$ python3 -q
>>> import numpy as np
>>> from numpy import linalg as LA
>>> np.set_printoptions(precision=1, suppress=True, linewidth=200, sign=" ")
>>> rd = lambda a: np.round(a, 1) + 0
>>> E = np.array([[2, 3, 3], [3, 3, 2], [2, 1, 3]])
>>> E
array([[ 2,  3,  3],
       [ 3,  3,  2],
       [ 2,  1,  3]])
>>> hat = np.triu(np.array([[9, 2, 4], [6, 1, 8], [1, 8, 6]]), 1) + np.eye(3)
>>> Y = hat @ E @ LA.inv(hat)
>>> Y
array([[ 16., -19., 107.],
       [ 19., -27., 166.],
       [  2.,  -3.,  19.]])
>>> rd(np.poly(Y))
array([ 1., -8.,  4., 10.])
>>> Y = np.array([[-1, 8, 4]])
>>> feats = Y.T @ Y
>>> feats
array([[ 1, -8, -4],
       [-8, 64, 32],
       [-4, 32, 16]])
>>> np.allclose(feats @ feats.T, feats.T @ feats)
True
>>> (feats - feats.T) / 2
array([[ 0.,  0.,  0.],
       [ 0.,  0.,  0.],
       [ 0.,  0.,  0.]])
>>> feats @ feats
array([[  81, -648, -324],
       [-648, 5184, 2592],
       [-324, 2592, 1296]])
>>> np.trace(feats)
np.int64(81)
>>> rd(LA.det(feats))
np.float64(0.0)
>>> rng = np.random.default_rng(40)
>>> lab = rng.permutation(3)
>>> lab
array([ 1,  0,  2])
>>> Y = feats[lab][:, lab]
>>> Y
array([[64, -8, 32],
       [-8,  1, -4],
       [32, -4, 16]])
>>> np.trace(Y)
np.int64(81)
>>> rk = LA.matrix_rank(Y)
>>> rk
np.int64(1)
>>> null = LA.svd(Y)[2][rk:].T
>>> np.allclose(Y @ null, 0)
True
>>> [int(LA.matrix_rank(Y[:, :j + 1])) for j in range(3)]
[1, 1, 1]
>>> LA.matrix_rank(Y.T @ Y), LA.matrix_rank(Y @ Y.T)
(np.int64(1), np.int64(1))
>>> rd(null @ null.T)
array([[ 0.2,  0.1, -0.4],
       [ 0.1,  1. ,  0. ],
       [-0.4,  0. ,  0.8]])
>>> null.shape
(3, 2)
>>> r0 = np.array([0, 1])
>>> np.polyval(r0, feats[1])
array([ 1,  1,  1])
>>> np.convolve(feats[1], r0)
array([ 0, -8, 64, 32])
>>> m1 = np.array([[3, 3, 3, 3], [3, 6, 6, 6], [3, 6, 9, 9], [3, 6, 9, 12]])
>>> x0 = np.ones(4)
>>> for _ in range(6):
...     x0 = m1 @ x0
...     x0 /= LA.norm(x0)
...     print(round(x0 @ m1 @ x0, 1))
... 
24.8
24.9
24.9
24.9
24.9
24.9
>>> rd(x0)
array([ 0.2,  0.4,  0.6,  0.7])
>>> rd(LA.eigvalsh(m1)[-1])
np.float64(24.9)
>>> low = LA.cholesky(m1)
>>> LA.eigvalsh(m1).min() > 0
np.True_
>>> rd(np.diag(low) ** 2)
array([ 3.,  3.,  3.,  3.])
>>> rd(m1 / np.sqrt(np.outer(np.diag(m1), np.diag(m1))))
array([[ 1. ,  0.7,  0.6,  0.5],
       [ 0.7,  1. ,  0.8,  0.7],
       [ 0.6,  0.8,  1. ,  0.9],
       [ 0.5,  0.7,  0.9,  1. ]])
>>> rd(low @ low.T)
array([[  3.,   3.,   3.,   3.],
       [  3.,   6.,   6.,   6.],
       [  3.,   6.,   9.,   9.],
       [  3.,   6.,   9.,  12.]])
